$ python -q
>>> import numpy as np
>>> np.set_printoptions(precision=2, suppress=True, linewidth=140, sign=" ")
>>> def rd(a):
...     return np.round(a, 2) + 0
... 
>>> W0 = np.load("x.npy")
>>> W0
array([[ 3.,  3.,  0.,  0.,  0.,  0.],
       [ 3.,  3.,  3.,  0.,  0.,  0.],
       [ 0.,  3.,  1.,  3.,  0.,  0.],
       [ 0.,  0.,  3.,  3.,  3.,  0.],
       [ 0.,  0.,  0.,  3.,  1.,  3.],
       [ 0.,  0.,  0.,  0.,  3.,  2.]])
>>> rng = np.random.default_rng(859148)
>>> labels = rng.permutation(6)
>>> labels
array([ 2,  3,  0,  1,  4,  5])
>>> other = W0[labels][:, labels]
>>> np.diag(other)
array([ 1.,  3.,  3.,  3.,  1.,  2.])
>>> rd(np.linalg.det(other)), rd(np.linalg.det(W0[labels]))
(np.float64(1053.0), np.float64(1053.0))
>>> w, evecs = np.linalg.eigh(W0)
>>> x0 = np.array([2, 2, 1, 0, 3, 1])
>>> x0 @ W0 @ x0
np.float64(90.0)
>>> rd(x0 @ W0 @ x0 / (x0 @ x0)), rd(w[0]), rd(w[-1])
(np.float64(4.74), np.float64(-3.48), np.float64(7.6))
>>> x0 = np.array([3, 9, -2, -4, -4, -8])
>>> rhs = W0 @ x0
>>> rhs
array([ 36.,  30.,  13., -30., -40., -28.])
>>> rd(np.linalg.solve(W0, W0[:, 0]))
array([ 1.,  0.,  0.,  0.,  0.,  0.])
>>> rd(np.linalg.solve(W0, rhs))
array([ 3.,  9., -2., -4., -4., -8.])
>>> mat = np.loadtxt("mat.csv", delimiter=",")
>>> mat
array([[  0.27,   4.13,   6.08,   7.07,   0.96,   0.29],
       [  0.92,  -2.41,  -0.47,   2.22,  -6.73,  -1.7 ],
       [  0.21,  -2.08,   0.64,  -1.83,  -0.64,   3.22],
       [  3.24,  -1.35,  -2.23,  -7.13,  -2.75,   3.21],
       [ -8.55,   1.96,   3.81,  -4.14,   3.04,   2.96],
       [ -1.1 ,   1.44,  -1.62,   4.52,   9.9 ,   4.79],
       [ -7.02,   1.4 ,   3.87,   4.26,   6.87,   1.45],
       [  3.61,  -6.49,  -0.67,   2.3 ,  -2.36,   5.24],
       [ -0.96,  -3.73,  -0.5 ,   2.21,  -1.21,  -3.42],
       [  1.44,   0.36,   2.82,   0.79,  -3.34,   1.83],
       [  5.02,  -0.84,   3.31,  -0.3 ,   0.59,  -3.1 ],
       [-12.94,   0.88,  -0.18,  -0.34,   4.94,   3.94],
       [ -4.59,  -3.91,   8.96,   6.97,   4.29,   0.78],
       [  3.03,   3.44,   1.06,   0.79,  -2.22,   1.27],
       [  5.88,   8.16,  -0.23,   1.72,  -2.35,   0.11],
       [ -6.45,   6.37,   4.38,  -0.41,   2.41,   6.96],
       [ -3.4 ,  -4.59,   7.75,   0.21,  -3.8 ,   2.68],
       [ -7.55,   0.38,  -3.97,   2.72,  -1.41,   5.82],
       [  2.24,   1.91,   4.93,  -4.82,   2.17,  -4.96],
       [ -2.56,   3.01,   5.03,   1.64,  -2.87,   4.16],
       [  7.24,  -2.68,   6.49,   0.25,   0.84,   1.78],
       [  1.05,   1.2 ,  -6.24,  -3.93,   3.88,   1.27],
       [  1.3 ,   1.81,   4.78,   0.49,   5.62,  -5.01],
       [  7.11,  -9.19,  -4.76,  -3.25,   0.36,   2.9 ],
       [  5.45,   0.23,   4.15,  -1.92,   7.65,   3.9 ],
       [  3.94,   1.47,   0.06,  -0.47,   1.97,   3.63]])
>>> rd(np.linalg.norm(mat[19], 1)), rd(np.linalg.norm(mat[19], np.inf))
(np.float64(19.27), np.float64(5.03))
>>> rd(np.linalg.norm(mat) ** 2 / np.linalg.norm(mat, 2) ** 2)
np.float64(2.92)
>>> rd(np.linalg.norm(mat, 1)), rd(np.linalg.norm(mat, np.inf))
(np.float64(107.07), np.float64(29.5))
>>> rd(np.linalg.norm(mat, 2))
np.float64(29.57)
